>>> import numpy as np
>>> np.set_printoptions(suppress=True, linewidth=120)
>>> M = np.load("case3.npy")
>>> print(M)
[[-3 -3  2  0 -1  0  3  0 -2 -3 -2]
 [ 0  3 -3  1 -1  3  2  2  2 -3  1]
 [ 0  0 -2 -2 -3  1 -3  0  0  1 -1]
 [ 0  0  0  1  2  2 -3  0  2 -3  2]
 [ 0  0  0  0 -3 -1  2  2  1  0 -3]
 [ 0  0  0  0  0  1  3 -3 -3  2  0]
 [ 0  0  0  0  0  0  3 -3  3 -1  1]
 [ 0  0  0  0  0  0  0  3  2 -2  2]
 [ 0  0  0  0  0  0  0  0 -3  2 -2]
 [ 0  0  0  0  0  0  0  0  0  1 -2]
 [ 0  0  0  0  0  0  0  0  0  0  3]]
>>> q, Rm = np.linalg.qr(M)
>>> print(np.trace(q @ q.T))
11.0
>>> print(np.abs(np.diag(Rm)))
[3. 3. 2. 1. 3. 1. 3. 3. 3. 1. 3.]
>>> print(q @ Rm)
[[-3. -3.  2.  0. -1.  0.  3.  0. -2. -3. -2.]
 [ 0.  3. -3.  1. -1.  3.  2.  2.  2. -3.  1.]
 [ 0.  0. -2. -2. -3.  1. -3.  0.  0.  1. -1.]
 [ 0.  0.  0.  1.  2.  2. -3.  0.  2. -3.  2.]
 [ 0.  0.  0.  0. -3. -1.  2.  2.  1.  0. -3.]
 [ 0.  0.  0.  0.  0.  1.  3. -3. -3.  2.  0.]
 [ 0.  0.  0.  0.  0.  0.  3. -3.  3. -1.  1.]
 [ 0.  0.  0.  0.  0.  0.  0.  3.  2. -2.  2.]
 [ 0.  0.  0.  0.  0.  0.  0.  0. -3.  2. -2.]
 [ 0.  0.  0.  0.  0.  0.  0.  0.  0.  1. -2.]
 [ 0.  0.  0.  0.  0.  0.  0.  0.  0.  0.  3.]]
>>> print(q.shape, Rm.shape)
(11, 11) (11, 11)
>>> other = M / np.linalg.norm(M, axis=1, keepdims=True)
>>> gram = other @ other.T
>>> print(gram[8].round(2))
[ 0.14 -0.48  0.18 -0.66  0.14  0.56 -0.59 -0.74  1.    0.65 -0.49]
>>> print((gram - 2 * np.eye(11)).round(6).argmax(axis=1))
[4 7 9 7 9 8 1 1 9 8 7]
>>> r0 = np.array([3, 0])
>>> print(np.array([np.convolve(row, r0, "same") for row in M]))
[[-9 -9  6  0 -3  0  9  0 -6 -9 -6]
 [ 0  9 -9  3 -3  9  6  6  6 -9  3]
 [ 0  0 -6 -6 -9  3 -9  0  0  3 -3]
 [ 0  0  0  3  6  6 -9  0  6 -9  6]
 [ 0  0  0  0 -9 -3  6  6  3  0 -9]
 [ 0  0  0  0  0  3  9 -9 -9  6  0]
 [ 0  0  0  0  0  0  9 -9  9 -3  3]
 [ 0  0  0  0  0  0  0  9  6 -6  6]
 [ 0  0  0  0  0  0  0  0 -9  6 -6]
 [ 0  0  0  0  0  0  0  0  0  3 -6]
 [ 0  0  0  0  0  0  0  0  0  0  9]]
>>> print(np.convolve(M[1], r0))
[ 0  9 -9  3 -3  9  6  6  6 -9  3  0]
>>> print(np.polyval(r0, M[1]))
[ 0  9 -9  3 -3  9  6  6  6 -9  3]
>>> print(np.correlate(M[1], M[10], "full"))
[ 0  9 -9  3 -3  9  6  6  6 -9  3  0  0  0  0  0  0  0  0  0  0]
>>> J = np.load("dump.npy")
>>> print(J)
[[ 2.4  1.2  0.9 -0.6 -0.4  0.8  2.9  0.1  1. ]
 [ 0.1 -0.1 -1.4  0.2 -0.5 -0.6 -1.   0.7 -1.7]
 [-0.6 -1.   0.6  1.   0.7 -0.7 -0.4 -0.3 -1.7]
 [ 0.7 -0.7 -0.7  0.4  0.4 -0.7 -0.1 -0.9  2.1]
 [-1.2  1.7  0.6 -2.1  0.1 -0.2 -0.1 -0.3  2.7]
 [-0.2 -1.2 -0.2  0.9 -0.4 -0.3  0.1  0.4 -0.8]
 [-1.5 -0.2  0.4 -0.9 -1.7  0.5  0.   0.9 -1.3]
 [ 1.6  0.2  0.7  1.4  0.   0.6  0.2  1.7  0.2]
 [-0.6 -0.1 -0.9  0.9 -2.3  1.4  1.5  0.3 -0.8]
 [-0.4  0.8  1.4 -1.7 -0.9  0.  -0.9  0.1  0. ]
 [ 0.7 -0.6 -1.7 -1.   0.1  0.2  0.2  1.3 -1. ]]
>>> hat = J @ np.linalg.solve(J.T @ J, J.T)
>>> print(np.linalg.matrix_rank(np.eye(11) - hat))
2
>>> print(np.allclose(hat @ hat, hat))
True
>>> other = np.array([[-5, -4],
...     [4, -3],
...     [-4, 2],
...     [-5, -3],
...     [4, 3],
...     [-2, 2],
...     [1, -5],
...     [-2, -4],
...     [-5, 5]])
>>> print(np.round(np.einsum("ij->j", J), 2))
[ 1.   0.  -0.3 -1.5 -4.9  1.   2.4  4.  -1.3]
>>> x0 = np.array([-2, 2, 1, 2, 2, 0, 0, 2, -1])
>>> target = J @ x0
>>> beta, lr = np.zeros(9), 1 / np.linalg.norm(J, 2) ** 2
>>> for i in range(5):
...     beta -= lr * J.T @ (J @ beta - target)
...     if i % 1 == 0: print(i, round(np.linalg.norm(J @ beta - target), 2))
... 
0 6.98
1 5.98
2 5.26
3 4.73
4 4.32
>>> print(beta.round(2))
[-0.6   0.29  1.09  0.91  0.57  0.07 -0.67  0.64 -0.88]
>>> blk = np.stack([J, 3 * J, J[::-1]])
>>> print(np.round(np.einsum("bij,cij->bc", blk, blk), 2))
[[104.18 312.54  -3.01]
 [312.54 937.62  -9.03]
 [ -3.01  -9.03 104.18]]
>>> print(np.linalg.matrix_rank(blk.reshape(3, -1)))
2
>>> print(np.linalg.matrix_rank(blk))
[9 9 9]
>>> print(np.round(np.linalg.norm(blk, axis=(1, 2)), 2))
[10.21 30.62 10.21]
>>> arr = np.load("m.npy")
>>> print(arr)
[[-0.2   0.7   2.5   0.    0.1  -0.5   0.3 ]
 [-1.1   0.7  -0.3   0.    2.1   0.6   0.5 ]
 [ 0.8   0.    0.6  -0.7   0.6   0.3  -0.2 ]
 [-0.9   1.6   0.    0.    0.    0.2   0.6 ]
 [ 0.46 -1.89 -0.95 -0.41  1.03 -0.75  0.91]
 [ 0.3  -1.8  -1.3  -0.1   0.8  -1.1   0.7 ]
 [ 0.4   0.3  -1.3   0.7   0.2  -2.    0.1 ]]
>>> other = arr / np.linalg.norm(arr, axis=1, keepdims=True)
>>> gram = other @ other.T
>>> print(np.round(np.linalg.norm(other, axis=1), 2))
[1. 1. 1. 1. 1. 1. 1.]
>>> print(np.argwhere(np.triu(np.abs(gram) > 0.95, 1)))
[[4 5]]
>>> print((np.abs(gram) > 0.9).astype(int))
[[1 0 0 0 0 0 0]
 [0 1 0 0 0 0 0]
 [0 0 1 0 0 0 0]
 [0 0 0 1 0 0 0]
 [0 0 0 0 1 1 0]
 [0 0 0 0 1 1 0]
 [0 0 0 0 0 0 1]]
>>> E = np.load("arr.npy")
>>> print(E)
[[0 0 0 0 1 0]
 [0 0 0 1 1 1]
 [0 0 0 0 0 0]
 [0 1 0 0 0 1]
 [1 1 0 0 0 0]
 [0 1 0 1 0 0]]
>>> rank = np.linalg.matrix_rank(E)
>>> print(rank)
5
>>> N = np.linalg.svd(E)[2][rank:].T
>>> print([int(np.linalg.matrix_rank(np.delete(E, i, axis=0))) for i in range(6)])
[4, 4, 5, 4, 4, 4]
>>> print([int(np.linalg.matrix_rank(E[:, :j + 1])) for j in range(6)])
[1, 2, 2, 3, 4, 5]
>>> print(np.round(N @ N.T, 2) + 0)
[[0. 0. 0. 0. 0. 0.]
 [0. 0. 0. 0. 0. 0.]
 [0. 0. 1. 0. 0. 0.]
 [0. 0. 0. 0. 0. 0.]
 [0. 0. 0. 0. 0. 0.]
 [0. 0. 0. 0. 0. 0.]]
>>> Uu, s, VT = np.linalg.svd(E, full_matrices=False)
>>> print(np.round(VT @ VT.T, 2) + 0)
[[1. 0. 0. 0. 0. 0.]
 [0. 1. 0. 0. 0. 0.]
 [0. 0. 1. 0. 0. 0.]
 [0. 0. 0. 1. 0. 0.]
 [0. 0. 0. 0. 1. 0.]
 [0. 0. 0. 0. 0. 1.]]
>>> print(np.round(np.cumsum(s ** 2) / np.sum(s ** 2), 2))
[0.49 0.77 0.87 0.97 1.   1.  ]
>>> print(np.allclose(Uu * s @ VT, E))
True
>>> print(np.round(np.sort(np.abs(np.linalg.eigvals(M))), 2))
[1. 1. 1. 2. 3. 3. 3. 3. 3. 3. 3.]
>>> print(round(np.abs(np.linalg.eigvals(M)).max(), 2))
3.0
>>> print(np.linalg.matrix_power(M, 2))
[[  9   0  -1  -7   3  -6 -14 -17  14  10  11]
 [  0   9  -3  10  11  12  25  -5   2 -14  22]
 [  0   0   4   2  11  -2   0   0 -19  10  -1]
 [  0   0   0   1  -4   2  -2   7 -17   5   1]
 [  0   0   0   0   9   2  -3  -3   7  -6   4]
 [  0   0   0   0   0   1  12 -21   9   1  -1]
 [  0   0   0   0   0   0   9 -18  -6   8  -4]
 [  0   0   0   0   0   0   0   9   0  -4  12]
 [  0   0   0   0   0   0   0   0   9  -4  -4]
 [  0   0   0   0   0   0   0   0   0   1  -8]
 [  0   0   0   0   0   0   0   0   0   0   9]]
>>> print(M @ M)
[[  9   0  -1  -7   3  -6 -14 -17  14  10  11]
 [  0   9  -3  10  11  12  25  -5   2 -14  22]
 [  0   0   4   2  11  -2   0   0 -19  10  -1]
 [  0   0   0   1  -4   2  -2   7 -17   5   1]
 [  0   0   0   0   9   2  -3  -3   7  -6   4]
 [  0   0   0   0   0   1  12 -21   9   1  -1]
 [  0   0   0   0   0   0   9 -18  -6   8  -4]
 [  0   0   0   0   0   0   0   9   0  -4  12]
 [  0   0   0   0   0   0   0   0   9  -4  -4]
 [  0   0   0   0   0   0   0   0   0   1  -8]
 [  0   0   0   0   0   0   0   0   0   0   9]]
>>> print(np.allclose(M @ M.T, M.T @ M))
False
